$ ipython --no-banner

In [1]: import numpy as np

In [2]: import numpy.linalg as la

In [3]: np.set_printoptions(precision=1, suppress=True, linewidth=100, legacy="1.25")

In [4]: feats = np.load("x.npy")

In [5]: feats.round(1) + 0
Out[5]: 
array([[ 0.6, -0.2, -0.1,  0. , -0.1, -0.2,  0.2,  0.3],
       [-0.2,  0.1,  0. ,  0. ,  0. ,  0.1, -0.1, -0.1],
       [-0.1,  0. ,  0. ,  0. ,  0. ,  0. ,  0. ,  0. ],
       [ 0. ,  0. ,  0. ,  0. ,  0. ,  0. ,  0. ,  0. ],
       [-0.1,  0. ,  0. ,  0. ,  0. ,  0. ,  0. ,  0. ],
       [-0.2,  0.1,  0. ,  0. ,  0. ,  0. , -0.1, -0.1],
       [ 0.2, -0.1,  0. ,  0. ,  0. , -0.1,  0.1,  0.1],
       [ 0.3, -0.1,  0. ,  0. ,  0. , -0.1,  0.1,  0.2]])

In [6]: vec = np.array([3, -3, -1, 3, 2, -2, -3, 3])

In [7]: feats @ vec
Out[7]: array([ 2.9, -1.2, -0.4, -0.1, -0.3, -0.8,  1.2,  1.7])

In [8]: np.round((vec - feats @ vec) @ (feats @ vec), 1)
Out[8]: 0.0

In [9]: la.eigvalsh(2 * feats - np.eye(8))
Out[9]: array([-1., -1., -1., -1., -1., -1., -1.,  1.])

In [10]: F = np.array([[1, -2, 4, -8],
    ...:     [1, -1, 1, -1],
    ...:     [1, 0, 0, 0],
    ...:     [1, 1, 1, 1],
    ...:     [1, 2, 4, 8],
    ...:     [1, 3, 9, 27],
    ...:     [1, 4, 16, 64],
    ...:     [1, 5, 25, 125],
    ...:     [1, 6, 36, 216],
    ...:     [1, 7, 49, 343],
    ...:     [1, 8, 64, 512],
    ...:     [1, 9, 81, 729]])

In [11]: vec = np.array([1, -3, -2, 2])

In [12]: y = F @ vec

In [13]: la.lstsq(F, y)[0]
Out[13]: array([ 1., -3., -2.,  2.])

In [14]: y
Out[14]: array([ -17,    0,    1,   -2,    3,   28,   85,  186,  343,  568,  873, 1270])

In [15]: np.round(la.pinv(F) @ F, 1) + 0
Out[15]: 
array([[1., 0., 0., 0.],
       [0., 1., 0., 0.],
       [0., 0., 1., 0.],
       [0., 0., 0., 1.]])

In [16]: rng = np.random.default_rng(1791)

In [17]: y = y + 0.3 * rng.normal(size=12)

In [18]: y
Out[18]: 
array([ -17. ,    0.1,    1.5,   -1.8,    3.5,   27.8,   84.9,  186.1,  343.1,  568.3,  872.8,
       1269.9])

In [19]: coef, *_ = la.lstsq(F, y)

In [20]: coef.round()
Out[20]: array([ 1., -3., -2.,  2.])

In [21]: np.round(la.norm(y - F @ coef), 1)
Out[21]: 0.7

In [22]: [round(float(la.norm(la.solve(F.T @ F + lam * np.eye(4), F.T @ y))), 2) for lam in (0, 1, 10, 100)]
Out[22]: [4.29, 4.14, 3.6, 2.92]

In [23]: coef
Out[23]: array([ 1.2, -3. , -2. ,  2. ])
